% ipython --no-banner

In [1]: import numpy as np

In [2]: from numpy import linalg as LA

In [3]: np.set_printoptions(precision=1, suppress=True, linewidth=200)

In [4]: m1 = np.array([[1.0, 2.0, 0.0, 0.0, 0.0, 0.0],
   ...:     [2.0, -1.0, 2.0, 0.0, 0.0, 0.0],
   ...:     [0.0, 2.0, -4.0, 2.0, 0.0, 0.0],
   ...:     [0.0, 0.0, 2.0, 0.0, 2.0, 0.0],
   ...:     [0.0, 0.0, 0.0, 2.0, -1.0, 2.0],
   ...:     [0.0, 0.0, 0.0, 0.0, 2.0, 3.0]])

In [5]: # equal to its transpose

In [6]: evals, evecs = LA.eigh(m1)

In [7]: LA.eigvalsh(m1 + -1 * np.eye(6))
Out[7]: array([-6.8, -3.8, -2.4,  0.5,  1.5,  3. ])

In [8]: np.round(evecs @ np.diag(evals) @ evecs.T, 1) + 0
Out[8]: 
array([[ 1.,  2.,  0.,  0.,  0.,  0.],
       [ 2., -1.,  2.,  0.,  0.,  0.],
       [ 0.,  2., -4.,  2.,  0.,  0.],
       [ 0.,  0.,  2.,  0.,  2.,  0.],
       [ 0.,  0.,  0.,  2., -1.,  2.],
       [ 0.,  0.,  0.,  0.,  2.,  3.]])

In [9]: LA.eigvalsh(m1 @ m1)
Out[9]: array([ 1.9,  2.1,  6.3,  8. , 16.3, 33.4])

In [10]: LA.svd(m1, compute_uv=False)
Out[10]: array([5.8, 4. , 2.8, 2.5, 1.5, 1.4])

In [11]: np.unique(evals.round(6) + 0, return_counts=True)[1]
Out[11]: array([1, 1, 1, 1, 1, 1])

In [12]: round(evals.sum(), 1), np.trace(m1)
Out[12]: (np.float64(-2.0), np.float64(-2.0))

In [13]: np.allclose(m1, m1.T)
Out[13]: True

In [14]: np.allclose(m1 @ m1.T, m1.T @ m1)
Out[14]: True

In [15]: print(np.trace(m1))
-2.0

In [16]: np.round(np.abs(LA.eigvals(m1)).max(), 1)
Out[16]: np.float64(5.8)

In [17]: print(m1 @ m1)
[[  5.   0.   4.   0.   0.   0.]
 [  0.   9. -10.   4.   0.   0.]
 [  4. -10.  24.  -8.   4.   0.]
 [  0.   4.  -8.   8.  -2.   4.]
 [  0.   0.   4.  -2.   9.   4.]
 [  0.   0.   0.   4.   4.  13.]]

In [18]: B = LA.invert(m1)
Traceback (most recent call last):
  Cell In[18], line 1
    B = LA.invert(m1)
AttributeError: module 'numpy.linalg' has no attribute 'invert'


In [19]: B = LA.inv(m1)

In [20]: round(float(LA.slogdet(m1)[0]), 1)
Out[20]: -1.0

In [21]: np.round(LA.inv(B), 1) + 0
Out[21]: 
array([[ 1.,  2.,  0.,  0.,  0.,  0.],
       [ 2., -1.,  2.,  0.,  0.,  0.],
       [ 0.,  2., -4.,  2.,  0.,  0.],
       [ 0.,  0.,  2.,  0.,  2.,  0.],
       [ 0.,  0.,  0.,  2., -1.,  2.],
       [ 0.,  0.,  0.,  0.,  2.,  3.]])

In [22]: (np.abs(B) > 1e-9).astype(int)
Out[22]: 
array([[1, 1, 1, 1, 1, 1],
       [1, 1, 1, 1, 1, 1],
       [1, 1, 1, 1, 1, 1],
       [1, 1, 1, 1, 1, 1],
       [1, 1, 1, 1, 1, 1],
       [1, 1, 1, 1, 1, 1]])

In [23]: LA.det(m1) * B
Out[23]: 
array([[ -28., -152.,  -48.,   56.,   48.,  -32.],
       [-152.,   76.,   24.,  -28.,  -24.,   16.],
       [ -48.,   24.,   60.,  -70.,  -60.,   40.],
       [  56.,  -28.,  -70., -112.,  -96.,   64.],
       [  48.,  -24.,  -60.,  -96.,   60.,  -40.],
       [ -32.,   16.,   40.,   64.,  -40.,  -84.]])

In [24]: np.allclose(B, m1.T)
Out[24]: False

In [25]: rng = np.random.default_rng(189)

In [26]: data = rng.normal(size=(15, 5))

In [27]: data = 20 * data / LA.norm(data, axis=1, keepdims=True)

In [28]: print(data.round(1) + 0)
[[  9.6   1.7  14.7  -9.1  -2.7]
 [ -6.2 -13.2  -8.5 -10.2   3.1]
 [  6.5  -8.5  13.4  -5.4   8.9]
 [  6.2 -11.2  -7.9 -12.9   2.9]
 [-10.9   6.5   4.    0.6  14.9]
 [ 17.9  -5.3  -1.8  -6.9   1.1]
 [-14.3  -3.3 -12.5   4.   -3.4]
 [ -4.3 -17.1  -5.1   7.7   1.8]
 [  9.9   8.4   0.  -11.  -10.5]
 [  5.9  -2.8 -16.3   5.8  -7.6]
 [-16.   -1.2   7.1  -7.4  -6.1]
 [  9.2   6.8  -4.6  12.6  -9.5]
 [ -6.2 -10.1 -11.6   7.1   8.7]
 [ -3.1  -1.4  -1.8  11.4 -15.9]
 [ -5.5  11.5  -5.4  13.    6.3]]

In [29]: D = LA.norm(data[:, None] - data[None], axis=-1)

In [30]: D.mean(axis=1).argmax()
Out[30]: np.int64(4)

In [31]: D[:5, :5]
Out[31]: 
array([[ 0. , 32.3, 16.2, 27. , 31. ],
       [32.3,  0. , 26.8, 12.8, 28.7],
       [16.2, 26.8,  0. , 23.5, 26.2],
       [27. , 12.8, 23.5,  0. , 32.8],
       [31. , 28.7, 26.2, 32.8,  0. ]])

In [32]: D[9]
Out[32]: array([35.2, 26.2, 36.2, 24.5, 36.3, 24.5, 21. , 22.9, 26.5,  0. , 34.8, 17. , 22.1, 19.8, 26.4])

In [33]: np.flatnonzero(D[9] < D.mean() / 2)
Out[33]: array([9])

In [34]: print(LA.norm(data - data.mean(axis=0), axis=1))
[22.2 17.4 21.1 17.9 21.9 19.5 18.2 17.3 21.1 17.7 20.8 20.5 17.7 19.5 21.3]

In [35]: P = data @ LA.solve(data.T @ data, data.T)

In [36]: np.diag(P)
Out[36]: array([0.2, 0.3, 0.4, 0.3, 0.3, 0.3, 0.3, 0.4, 0.4, 0.3, 0.5, 0.3, 0.3, 0.4, 0.3])

In [37]: round(float(np.trace(P)), 1)
Out[37]: 5.0

In [38]: B = np.c_[data[:, :2] @ np.array([[-5, 4], [-5, -5]]), np.array([-5, -1, 4, -1, -3, -1, 2, 3, -5, 4, 0, -1, -1, -2, 5])]

In [39]: B
Out[39]: 
array([[-56.5,  30. ,  -5. ],
       [ 97.1,  41.4,  -1. ],
       [  9.6,  68.5,   4. ],
       [ 25.1,  80.8,  -1. ],
       [ 22.2, -76.3,  -3. ],
       [-62.8,  98.2,  -1. ],
       [ 87.7, -40.8,   2. ],
       [107. ,  68.6,   3. ],
       [-91.7,  -2.4,  -5. ],
       [-15.2,  37.6,   4. ],
       [ 86.1, -57.9,   0. ],
       [-80.2,   2.8,  -1. ],
       [ 81.2,  25.5,  -1. ],
       [ 22.2,  -5.6,  -2. ],
       [-29.8, -79.3,   5. ]])

In [40]: LA.matrix_rank(B)
Out[40]: np.int64(3)

In [41]: np.round(LA.norm(B - data @ LA.lstsq(data, B)[0], axis=0), 1) + 0
Out[41]: array([0. , 0. , 9.5])

In [42]: z = B[:, 1] > np.median(B[:, 1])

In [43]: r0 = B[z].mean(axis=0) - B[~z].mean(axis=0)

In [44]: z.astype(int)
Out[44]: array([1, 1, 1, 1, 0, 1, 0, 1, 0, 1, 0, 0, 0, 0, 0])

In [45]: print(r0)
[ 2.7 90.   1.1]

In [46]: Xs = data - data.mean(axis=0)

In [47]: evecs = LA.svd(Xs)[2][:3]

In [48]: B = Xs - Xs @ evecs.T @ evecs

In [49]: print(np.diag(evecs.T @ evecs))
[0.8 0.6 0.7 0.5 0.4]

In [50]: print(B.std(axis=0))
[3.4 3.3 3.2 4.1 5.4]

In [51]: LA.norm(B, axis=1).round(6).argmax()
Out[51]: np.int64(10)

In [52]: (Xs @ evecs.T).std(axis=0)
Out[52]: array([11.4,  9.9,  8.9])

In [53]: round(LA.norm(B) / LA.norm(Xs), 1)
Out[53]: np.float64(0.4)

In [54]: mat = np.array([[-4, 3, 2, 4, 3, -5],
    ...:     [5, 4, 2, 2, -5, 2],
    ...:     [-3, -2, 0, -2, -1, -3],
    ...:     [3, 2, 1, 2, 4, 4],
    ...:     [4, -4, -4, -3, -4, -2]])

In [55]: mat[-1] = mat[0] + -1 * mat[1]

In [56]: mat
Out[56]: 
array([[-4,  3,  2,  4,  3, -5],
       [ 5,  4,  2,  2, -5,  2],
       [-3, -2,  0, -2, -1, -3],
       [ 3,  2,  1,  2,  4,  4],
       [-9, -1,  0,  2,  8, -7]])

In [57]: # rank 4

In [58]: mat.reshape(2, -1)
Out[58]: 
array([[-4,  3,  2,  4,  3, -5,  5,  4,  2,  2, -5,  2, -3, -2,  0],
       [-2, -1, -3,  3,  2,  1,  2,  4,  4, -9, -1,  0,  2,  8, -7]])

In [59]: mat.reshape(-1, 2)
Out[59]: 
array([[-4,  3],
       [ 2,  4],
       [ 3, -5],
       [ 5,  4],
       [ 2,  2],
       [-5,  2],
       [-3, -2],
       [ 0, -2],
       [-1, -3],
       [ 3,  2],
       [ 1,  2],
       [ 4,  4],
       [-9, -1],
       [ 0,  2],
       [ 8, -7]])

In [60]: T = mat.reshape(5, 2, -1)

In [61]: T.shape
Out[61]: (5, 2, 3)

In [62]: print(T.transpose(1, 0, 2))
[[[-4  3  2]
  [ 5  4  2]
  [-3 -2  0]
  [ 3  2  1]
  [-9 -1  0]]

 [[ 4  3 -5]
  [ 2 -5  2]
  [-2 -1 -3]
  [ 2  4  4]
  [ 2  8 -7]]]

In [63]: left, sig, VT = LA.svd(mat)

In [64]: evecs = VT[:(sig > 1e-8).sum()]

In [65]: vec = mat[3] + 2 * mat[4] + rng.integers(2) * np.eye(6)[5]

In [66]: vec
Out[66]: array([-15.,   0.,   1.,   6.,  20.,  -9.])

In [67]: np.allclose(evecs.T @ evecs @ vec, vec)
Out[67]: False

In [68]: sig = 5 * 0.7 ** np.arange(4)

In [69]: A = rng.normal(size=(20, 4)) * rng.permutation(sig)

In [70]: print(A.round(1) + 0)
[[ 0.3 -1.2  7.8 -2.1]
 [ 0.3  2.5 -0.2  2.8]
 [ 1.6  5.5 -1.8 -1.2]
 [ 2.3 -0.1  6.6 -5.8]
 [-5.4 -2.4 -1.3  0.8]
 [-0.8  7.1  4.3 -2.5]
 [ 1.2  3.2 -1.2 -0.1]
 [ 1.4  1.1  2.3  0.3]
 [ 7.6 -1.2  0.1  0.3]
 [-2.4 -1.9 -3.9 -2.1]
 [ 1.9 -1.4  7.4 -0.2]
 [ 0.4 -4.3  0.  -0.5]
 [ 2.7 -2.6  5.   0.2]
 [ 3.8  0.5 -4.8  0.2]
 [ 0.  -1.2  1.2  0.5]
 [-4.4 -1.3 -1.7 -2.6]
 [-2.6  0.5 -3.6  0.8]
 [ 1.8  2.9  4.3 -3.2]
 [-1.2 -4.6  3.6 -2.4]
 [-4.3  4.4 -1.8 -0.3]]

In [71]: Xs = A - A.mean(axis=0)

In [72]: evecs = LA.svd(Xs)[2][:3]

In [73]: B = Xs - Xs @ evecs.T @ evecs

In [74]: print(LA.norm(B, axis=1).round(6).argmax())
3

In [75]: B.std(axis=0)
Out[75]: array([0.3, 0.1, 0.5, 1.5])
